In [1]: import numpy as np

In [2]: np.set_printoptions(precision=1, suppress=True, linewidth=200)

In [3]: def rd(a):
   ...:     return np.round(a, 1) + 0
   ...: 

In [4]: feats = np.loadtxt("layer18.csv", delimiter=",")

In [5]: rd(feats)
Out[5]: 
array([[ 0.9, -0.2, -0.1],
       [-0.2,  0.4, -0.4],
       [-0.1, -0.4,  0.7]])

In [6]: hat = np.triu(np.array([[-1, -1, 1], [2, 2, 1], [1, 1, 1]]), 1) + np.eye(3)

In [7]: B = hat @ feats @ np.linalg.inv(hat)

In [8]: rd(np.linalg.det(B))
Out[8]: np.float64(0.0)

In [9]: rd(np.poly(B))
Out[9]: array([ 1., -2.,  1.,  0.])

In [10]: rng = np.random.default_rng(379)

In [11]: labels = rng.permutation(3)

In [12]: labels
Out[12]: array([2, 0, 1])

In [13]: B = feats[labels][:, labels]

In [14]: rd(np.linalg.det(B)), rd(np.linalg.det(feats[labels]))
Out[14]: (np.float64(0.0), np.float64(0.0))

In [15]: rd(np.sort(np.abs(np.linalg.eigvals(B))))
Out[15]: array([0., 1., 1.])

In [16]: vals, V = np.linalg.eigh(feats)

In [17]: rd(np.linalg.svd(feats, compute_uv=False))
Out[17]: array([1., 1., 0.])

In [18]: rd(V @ np.diag(vals) @ V.T)
Out[18]: 
array([[ 0.9, -0.2, -0.1],
       [-0.2,  0.4, -0.4],
       [-0.1, -0.4,  0.7]])

In [19]: rd(np.linalg.eigvalsh(feats @ feats))
Out[19]: array([0., 1., 1.])

In [20]: rd(vals)
Out[20]: array([0., 1., 1.])

In [21]: rd(V.T @ V)
Out[21]: 
array([[1., 0., 0.],
       [0., 1., 0.],
       [0., 0., 1.]])

In [22]: f = np.array([2, 7, 6])

In [23]: rd(np.cross(feats[1, :3], feats[2, :3]))
Out[23]: array([0.1, 0.2, 0.1])

In [24]: rd(np.convolve(feats[1], f))
Out[24]: array([-0.4, -0.6,  0.5, -0.9, -2.7])

In [25]: rd(np.correlate(feats[1], feats[2], "full"))
Out[25]: array([-0.1,  0.3, -0.4,  0.1,  0.1])

In [26]: X = np.array([[0, 1, 0], [1, 0, 0], [0, 0, 0]])

In [27]: left, sv, Vt = np.linalg.svd(X)

In [28]: V = Vt[:(sv > 1e-8).sum()]

In [29]: x = X[1] + 3 * X[0] + rng.integers(2) * np.eye(3)[1]

In [30]: x
Out[30]: array([1., 4., 0.])

In [31]: np.linalg.matrix_rank(np.vstack([X, x]))
Out[31]: np.int64(2)

In [32]: labels = rng.permutation(3)

In [33]: labels
Out[33]: array([2, 1, 0])

In [34]: B = X[labels][:, labels]

In [35]: rd(np.linalg.det(B)), rd(np.linalg.det(X[labels]))
Out[35]: (np.float64(0.0), np.float64(0.0))

In [36]: np.trace(B)
Out[36]: np.int64(0)

In [37]: rd(np.sort(np.abs(np.linalg.eigvals(B))))
Out[37]: array([0., 1., 1.])

In [38]: X @ X
Out[38]: 
array([[1, 0, 0],
       [0, 1, 0],
       [0, 0, 0]])

In [39]: np.trace(X)
Out[39]: np.int64(0)

In [40]: rd(np.linalg.det(X))
Out[40]: np.float64(0.0)

In [41]: X @ X.T
Out[41]: 
array([[1, 0, 0],
       [0, 1, 0],
       [0, 0, 0]])

In [42]: X.T @ X
Out[42]: 
array([[1, 0, 0],
       [0, 1, 0],
       [0, 0, 0]])

In [43]: rd(np.linalg.norm(X, axis=0))
Out[43]: array([1., 1., 0.])

In [44]: vals, V = np.linalg.eigh(X)

In [45]: x = np.array([0, 2, -3])

In [46]: rd(V * np.abs(vals) @ V.T)
Out[46]: 
array([[1., 0., 0.],
       [0., 1., 0.],
       [0., 0., 0.]])

In [47]: x @ X @ x / (x @ x), vals[0], vals[-1]
Out[47]: (np.float64(0.0), np.float64(-1.0), np.float64(1.0))

In [48]: rd(np.linalg.eigvalsh(X[1:, 1:]))
Out[48]: array([0., 0.])

In [49]: rd(V * np.maximum(vals, 0) @ V.T)
Out[49]: 
array([[0.5, 0.5, 0. ],
       [0.5, 0.5, 0. ],
       [0. , 0. , 0. ]])

In [50]: np.abs(X).sum(axis=1).max(), np.abs(vals).max()
Out[50]: (np.int64(1), np.float64(1.0))
